% python3 -q
>>> import numpy as np
>>> from numpy import linalg as LA
>>> np.set_printoptions(precision=2, suppress=True, linewidth=200)
>>> tidy = lambda a: np.round(a, 2) + 0
>>> K = np.loadtxt("sample5.csv", delimiter=",")
>>> K
array([[ 17.,  10.,   5.,   5.],
       [-20., -13.,  -5.,  -5.],
       [  0.,   0.,  -3.,   0.],
       [-20., -10.,  -5.,  -8.]])
>>> rng = np.random.default_rng(94)
>>> z = rng.permutation(4)
>>> z
array([0, 3, 2, 1])
>>> other = K[z][:, z]
>>> tidy(LA.det(other)), tidy(LA.det(K[z]))
(np.float64(-54.0), np.float64(54.0))
>>> np.diag(other)
array([ 17.,  -8.,  -3., -13.])
>>> tidy(np.sort(np.abs(LA.eigvals(other))))
array([2., 3., 3., 3.])
>>> other
array([[ 17.,   5.,   5.,  10.],
       [-20.,  -8.,  -5., -10.],
       [  0.,   0.,  -3.,   0.],
       [-20.,  -5.,  -5., -13.]])
>>> np.allclose(other, K)
False
>>> np.trace(other)
np.float64(-7.0)
>>> other = np.array([[-1, -1], [-2, -1], [2, 1], [-1, -2]])
>>> np.vstack([K, other.T]).shape
(6, 4)
>>> np.einsum("ik,kj->ij", K, other)
array([[-32., -32.],
       [ 41.,  38.],
       [ -6.,  -3.],
       [ 38.,  41.]])
>>> LA.matrix_rank(K @ other)
np.int64(2)
>>> np.einsum("ij,ij->i", K, K)
array([439., 619.,   9., 589.])
>>> other = np.array([[3, 3], [2, 3]])
>>> C = np.kron(other, K)
>>> tidy(LA.norm(C, 2)), tidy(LA.norm(other, 2) * LA.norm(K, 2))
(np.float64(224.27), np.float64(224.27))
>>> C
array([[ 51.,  30.,  15.,  15.,  51.,  30.,  15.,  15.],
       [-60., -39., -15., -15., -60., -39., -15., -15.],
       [  0.,   0.,  -9.,   0.,   0.,   0.,  -9.,   0.],
       [-60., -30., -15., -24., -60., -30., -15., -24.],
       [ 34.,  20.,  10.,  10.,  51.,  30.,  15.,  15.],
       [-40., -26., -10., -10., -60., -39., -15., -15.],
       [  0.,   0.,  -6.,   0.,   0.,   0.,  -9.,   0.],
       [-40., -20., -10., -16., -60., -30., -15., -24.]])
>>> LA.norm(C, axis=1).argmax()
np.int64(1)
>>> tidy(LA.norm(C, axis=1))
array([ 88.89, 105.56,  12.73, 102.97,  75.54,  89.71,  10.82,  87.5 ])
>>> tidy(LA.norm(C[3] - C[2]))
np.float64(101.11)
>>> data = np.load("arr.npy")
>>> data
array([[ 0.,  2., -1.],
       [ 0.,  2., -2.],
       [ 0., -2.,  3.]])
>>> # looks like rank 2
>>> left, sv, VT = LA.svd(data)
>>> V = VT[:(sv > 1e-8).sum()]
>>> x = data[1] + 5 * data[2] + rng.integers(2) * np.eye(3)[0]
>>> x
array([ 0., -8., 13.])
>>> tidy(LA.norm(x - V.T @ V @ x))
np.float64(0.0)
>>> np.allclose(V.T @ V @ x, x)
True
>>> tidy(V.T @ V)
array([[0., 0., 0.],
       [0., 1., 0.],
       [0., 0., 1.]])
>>> z = rng.permutation(3)
>>> z
array([1, 2, 0])
>>> other = data[z][:, z]
>>> tidy(np.sort(np.abs(LA.eigvals(other))))
array([0.  , 0.44, 4.56])
>>> P = np.triu(np.array([[-7, 8, 9], [9, -2, 8], [3, -8, -7]]), 1) + np.eye(3)
>>> other = P @ data @ LA.inv(P)
>>> P @ data - data @ P
array([[  0.,  -2.,  -5.],
       [  0., -16.,   8.],
       [  0.,   0.,  16.]])
>>> other
array([[  0.,   0.,  10.],
       [  0., -14., 134.],
       [  0.,  -2.,  19.]])
>>> left, sv, VT = LA.svd(other)
>>> V = VT[:(sv > 1e-8).sum()]
>>> x = other[1] + -1 * other[0] + rng.integers(2) * np.eye(3)[1]
>>> x
array([  0., -14., 124.])
>>> tidy(LA.norm(x - V.T @ V @ x))
np.float64(0.0)
>>> np.allclose(V.T @ V @ x, x)
True
>>> tidy(np.diag(V.T @ V))
array([0., 1., 1.])
>>> tidy(data @ LA.pinv(data) @ data)
array([[ 0.,  2., -1.],
       [ 0.,  2., -2.],
       [ 0., -2.,  3.]])
>>> tidy(np.trace(LA.pinv(data) @ data))
np.float64(2.0)
>>> feats = np.loadtxt("layer11.csv", delimiter=",")
>>> feats
array([[  5., -15.],
       [  2.,  -6.],
       [ -2.,   6.],
       [ -4.,  12.]])
>>> # rows and columns are dependent
>>> other = feats / np.sqrt((feats ** 2).mean(axis=1, keepdims=True))
>>> tidy(other[3])
array([-0.45,  1.34])
>>> LA.matrix_rank(other) == LA.matrix_rank(feats)
np.True_
>>> np.einsum("ii->", data)
np.float64(5.0)
>>> tidy(LA.det(2 * data)), tidy(LA.det(data))
(np.float64(0.0), np.float64(0.0))
>>> tidy(LA.det(data.T))
np.float64(0.0)
>>> np.poly(data)
array([ 1., -5.,  2.,  0.])
>>> tidy(LA.det(data[::-1]))
np.float64(0.0)
>>> tidy(LA.eigvals(data))
array([0.  , 0.44, 4.56])
>>> W1 = np.array([[5, -1], [-1, 2]])
>>> beta = np.array([0, 2])
>>> H = np.maximum(feats @ W1 + beta, 0)
>>> H
array([[40.,  0.],
       [16.,  0.],
       [ 0., 16.],
       [ 0., 30.]])
>>> (H > 0).astype(int)
array([[1, 0],
       [1, 0],
       [0, 1],
       [0, 1]])
>>> C = np.array([[-1, 2, 1], [2, -3, 2]])
>>> H @ C
array([[-40.,  80.,  40.],
       [-16.,  32.,  16.],
       [ 32., -48.,  32.],
       [ 60., -90.,  60.]])
>>> left, sv, VT = LA.svd(feats)
>>> tidy(sv)
array([22.14,  0.  ])
>>> other = left[:, :1] @ np.diag(sv[:1]) @ VT[:1]
>>> LA.matrix_rank(feats, rtol=0.05)
np.int64(1)
>>> tidy(other)
array([[  5., -15.],
       [  2.,  -6.],
       [ -2.,   6.],
       [ -4.,  12.]])
>>> LA.matrix_rank(other)
np.int64(1)
>>> W0 = np.loadtxt("data.csv", delimiter=",")
>>> W0
array([[3., 1., 1.],
       [1., 3., 1.],
       [1., 1., 3.]])
>>> # equal to its transpose
>>> G = W0.T @ W0
>>> (W0 @ W0.T).shape
(3, 3)
>>> np.diag(G)
array([11., 11., 11.])
>>> np.allclose(G, G.T)
True
>>> tidy(LA.det(W0))
np.float64(20.0)
>>> tidy(LA.matrix_power(W0, 4))
array([[219., 203., 203.],
       [203., 219., 203.],
       [203., 203., 219.]])
>>> W0 @ W0
array([[11.,  7.,  7.],
       [ 7., 11.,  7.],
       [ 7.,  7., 11.]])
>>> np.trace(W0)
np.float64(9.0)
>>> mat = np.load("a.npy")
>>> mat
array([[-4, -4, -5, -4],
       [ 8,  8,  7,  8],
       [ 0,  0, -1,  0]])
>>> # column 1 repeats column 0
>>> r = LA.matrix_rank(mat)
>>> r
np.int64(2)
>>> null = LA.svd(mat)[2][r:].T
>>> [int(LA.matrix_rank(mat[:, :j + 1])) for j in range(4)]
[1, 1, 2, 2]
>>> LA.cond(mat) > 100
np.True_
>>> [round(float(x), 2) for x in LA.svd(mat, compute_uv=False)[:3]]
[17.69, 1.47, 0.0]
>>> tidy(LA.norm(mat, 2) / LA.norm(mat))
np.float64(1.0)
>>> np.argsort(-LA.norm(mat, axis=0).round(6), kind="stable")[:3]
array([0, 1, 3])
>>> left, sv, VT = LA.svd(mat)
>>> V = VT[:(sv > 1e-8).sum()]
>>> x = mat[1] + 3 * mat[0] + rng.integers(2) * np.eye(4)[2]
>>> x
array([-4., -4., -8., -4.])
>>> tidy(np.diag(V.T @ V))
array([0.33, 0.33, 1.  , 0.33])
>>> X = np.loadtxt("w.csv", delimiter=",")
>>> X
array([[ 0.41, -0.62, -0.38,  0.55],
       [-0.13, -0.08, -0.03, -0.11],
       [-0.65,  1.78, -3.28,  0.2 ],
       [-0.51,  1.57, -2.79,  0.29]])
>>> w, V = LA.eig(X)
>>> tidy(np.prod(w))
np.float64(0.04)
>>> tidy(np.sort(LA.eigvals(X.T)))
array([-3.04, -0.24,  0.11,  0.5 ])
>>> tidy(w)
array([-3.04,  0.5 , -0.24,  0.11])
>>> def softmax(z):
...     e = np.exp(z - z.max(axis=-1, keepdims=True))
...     return e / e.sum(axis=-1, keepdims=True)
... 
>>> tidy(softmax(X[3] + -3))
array([0.09, 0.71, 0.01, 0.2 ])
>>> tidy(softmax(10 * X[3]))
array([0., 1., 0., 0.])
>>> tidy(softmax(X).sum(axis=1))
array([1., 1., 1., 1.])
>>> scores = X @ X.T / np.sqrt(4)
>>> tidy(softmax(scores))
array([[0.36, 0.21, 0.21, 0.22],
       [0.24, 0.25, 0.25, 0.25],
       [0.  , 0.  , 0.74, 0.26],
       [0.  , 0.  , 0.7 , 0.29]])
>>> other = X / LA.norm(X, axis=1, keepdims=True)
>>> G = other @ other.T
>>> tidy(G)
array([[ 1.  , -0.28,  0.  ,  0.01],
       [-0.28,  1.  ,  0.03, -0.01],
       [ 0.  ,  0.03,  1.  ,  1.  ],
       [ 0.01, -0.01,  1.  ,  1.  ]])
>>> (np.abs(G) > 0.9).astype(int)
array([[1, 0, 0, 0],
       [0, 1, 0, 0],
       [0, 0, 1, 1],
       [0, 0, 1, 1]])
>>> tidy(G[3])
array([ 0.01, -0.01,  1.  ,  1.  ])
>>> (G - 2 * np.eye(4)).round(6).argmax(axis=1)
array([3, 2, 3, 2])
>>> F = np.loadtxt("case2.csv", delimiter=",")
>>> F
array([[ 14.,   0.,   7.,  14.],
       [ 14.,   0.,   7.,  14.],
       [ -2.,   0.,  -1.,  -2.],
       [-18.,   0.,  -9., -18.]])
>>> # columns 0 and 3 are equal
>>> left, sv, VT = LA.svd(F)
>>> tidy(sv)
array([40.25,  0.  ,  0.  ,  0.  ])
>>> other = left[:, :1] @ np.diag(sv[:1]) @ VT[:1]
>>> LA.matrix_rank(other)
np.int64(1)
>>> tidy(LA.norm(F - other, 2)), tidy(sv[1])
(np.float64(0.0), np.float64(0.0))
>>> r0, g = F[0], F[2]
>>> r0 @ g
np.float64(-63.0)
>>> r0 @ r0
np.float64(441.0)
>>> pr = (r0 @ g) / (r0 @ r0) * r0
>>> (g - pr) @ r0
np.float64(0.0)
>>> tidy(LA.norm(r0 + g) ** 2 + LA.norm(r0 - g) ** 2)
np.float64(900.0)
>>> g - pr
array([0., 0., 0., 0.])
>>> np.outer(r0, g)
array([[-28.,   0., -14., -28.],
       [ -0.,   0.,  -0.,  -0.],
       [-14.,   0.,  -7., -14.],
       [-28.,   0., -14., -28.]])
>>> E = np.array([[2, 2, -1], [-1, 2, 2], [2, -1, 2]])
>>> E
array([[ 2,  2, -1],
       [-1,  2,  2],
       [ 2, -1,  2]])
>>> np.allclose(E @ E.T, E.T @ E)
True
>>> E @ E.T
array([[9, 0, 0],
       [0, 9, 0],
       [0, 0, 9]])
>>> tidy(LA.svd(E, compute_uv=False))
array([3., 3., 3.])
>>> E.T @ E
array([[9, 0, 0],
       [0, 9, 0],
       [0, 0, 9]])
>>> Q, r_ = LA.qr(E)
>>> Q.shape, r_.shape
((3, 3), (3, 3))
>>> np.abs(np.diag(r_))
array([3., 3., 3.])
>>> tidy(np.trace(Q @ Q.T))
np.float64(3.0)
>>> blk = np.stack([E, 3 * E, E[::-1]])
>>> blk.shape
(3, 3, 3)
>>> np.einsum("bij,cij->bc", blk, blk)
array([[ 27,  81,   9],
       [ 81, 243,  27],
       [  9,  27,  27]])
>>> blk.sum(axis=0)
array([[10,  7, -2],
       [-5, 10, 10],
       [10, -2,  7]])
>>> LA.matrix_rank(blk)
array([3, 3, 3])
